>>> import numpy as np
>>> np.set_printoptions(precision=3, suppress=True, linewidth=160, sign=" ")
>>> F = np.loadtxt("dump.csv", delimiter=",")
>>> print(F)
[[ -4.5    -1.588   3.431]
 [ -3.059   1.606   0.842]
 [ -4.444   3.328  -1.994]
 [ -5.101   3.438  -2.554]
 [ -1.085   2.193   1.506]
 [  5.085   7.087   0.182]
 [ -5.191   3.798  -3.014]
 [ -6.358  -0.563   1.053]
 [ -0.967   1.783   2.041]
 [ -3.091   2.518  -0.193]
 [ -0.183   7.367  -3.641]
 [-11.09    2.327  -5.312]
 [ -1.976   5.377  -2.625]
 [ -3.891   2.367  -0.557]
 [ -1.491   4.392  -1.208]
 [  1.694   6.211  -1.105]
 [  2.973   9.352  -3.742]]
>>> C = F[[2, 1]].astype(float)
>>> for _ in range(6):
...     labels = np.linalg.norm(F[:, None] - C, axis=-1).argmin(axis=1)
...     C = np.array([F[labels == j].mean(axis=0) for j in range(2)])
... 
>>> print(labels)
[ 1  1  0  0  1  0  0  1  1  1  0  0  0  1  0  0  0]
>>> print(np.bincount(labels))
[ 10   7]
>>> w1 = np.array([[-1, -2, -2, 0, 0, 2], [0, -1, 0, 1, -2, 0], [1, 2, -2, 1, -1, 0]])
>>> b = np.array([1, 2, -1, 1, -1, 3])
>>> H = np.maximum(F @ w1 + b, 0)
>>> print((H > 0).mean(axis=0))
[ 0.765  0.647  0.765  0.941  0.     0.412]
>>> print((H > 0).astype(int))
[[ 1  1  1  1  0  0]
 [ 1  1  1  1  0  0]
 [ 1  1  1  1  0  0]
 [ 1  1  1  1  0  0]
 [ 1  1  0  1  0  1]
 [ 0  0  0  1  0  1]
 [ 1  1  1  1  0  0]
 [ 1  1  1  1  0  0]
 [ 1  1  0  1  0  1]
 [ 1  1  1  1  0  0]
 [ 0  0  1  1  0  1]
 [ 1  1  1  0  0  0]
 [ 1  0  1  1  0  0]
 [ 1  1  1  1  0  0]
 [ 1  0  1  1  0  1]
 [ 0  0  0  1  0  1]
 [ 0  0  1  1  0  1]]
>>> print(np.linalg.matrix_rank(H))
5
>>> C = np.array([[2, 5], [5, 3], [-2, 4], [4, 3], [5, -5], [-5, 5]])
>>> print((H @ C).round(6).argmax(axis=1))
[ 0  1  1  1  1  1  1  1  1  1  1  1  1  1  1  1  1]
>>> print(w1 @ C)
[[-18  -9]
 [-11  10]
 [ 15  11]]
